>>> import numpy as np
>>> import numpy.linalg as la
>>> np.set_printoptions(precision=1, suppress=True, linewidth=120, sign=" ")
>>> mat = np.load("block15.npy")
>>> mat
array([[17, -2],
       [ 3, 13]])
>>> rng = np.random.default_rng(614)
>>> labels = rng.permutation(2)
>>> labels
array([ 1,  0])
>>> M2 = mat[labels][:, labels]
>>> M2
array([[13,  3],
       [-2, 17]])
>>> round(la.det(M2), 1), np.round(la.det(mat[labels]), 1)
(np.float64(227.0), np.float64(-227.0))
>>> x0 = np.array([1, 1])
>>> y = mat @ x0
>>> y
array([ 15,  16])
>>> la.solve(mat, mat[:, 1])
array([ 0.,  1.])
>>> la.solve(mat, y + mat[:, 0])
array([ 2.,  1.])
>>> np.round(la.solve(mat.T, mat[0]), 1) + 0
array([ 1.,  0.])
>>> M2 = np.array([[-2, -1], [0, -2]])
>>> M = np.tile(M2, (2, 2))
>>> M
array([[-2, -1, -2, -1],
       [ 0, -2,  0, -2],
       [-2, -1, -2, -1],
       [ 0, -2,  0, -2]])
>>> la.cond(M) > 100
np.True_
>>> np.argsort(-la.norm(M, axis=0).round(6), kind="stable")[:3]
array([ 1,  3,  0])
>>> la.matrix_rank(M, rtol=0.1)
np.int64(2)
>>> blk = np.stack([M, -1 * M, M[::-1]])
>>> la.matrix_rank(blk.reshape(3, -1))
np.int64(2)
>>> la.matrix_rank(blk)
array([ 2,  2,  2])
>>> blk.shape
(3, 4, 4)
>>> (blk @ M.T).shape
(3, 4, 4)
>>> U, sv, VT = la.svd(M)
>>> vecs = VT[:(sv > 1e-8).sum()]
>>> x0 = M[1] + -3 * M[0] + rng.integers(2) * np.eye(4)[0]
>>> x0
array([ 6.,  1.,  6.,  1.])
>>> np.allclose(vecs.T @ vecs @ x0, x0)
True
>>> np.diag(vecs.T @ vecs)
array([ 0.5,  0.5,  0.5,  0.5])
>>> X = np.load("w.npy")
>>> X
array([[ 1. ,  0. ,  0. ],
       [ 0. ,  1.4, -0.5],
       [ 0. , -0.5,  1.6]])
>>> cov = X.T @ X
>>> la.svd(X, compute_uv=False) ** 2
array([ 4.,  1.,  1.])
>>> la.matrix_rank(cov)
np.int64(3)
>>> (X @ X.T).shape
(3, 3)
>>> np.diag(cov)
array([ 1. ,  2.2,  2.8])
>>> ev, vecs = la.eig(X)
>>> X @ vecs[:, 0] - ev[0] * vecs[:, 0]
array([ 0.,  0.,  0.])
>>> ev
array([ 2.,  1.,  1.])
>>> np.sort(la.eigvals(X.T))
array([ 1.,  1.,  2.])
>>> np.sort(la.eigvals(X @ X))
array([ 1.,  1.,  4.])
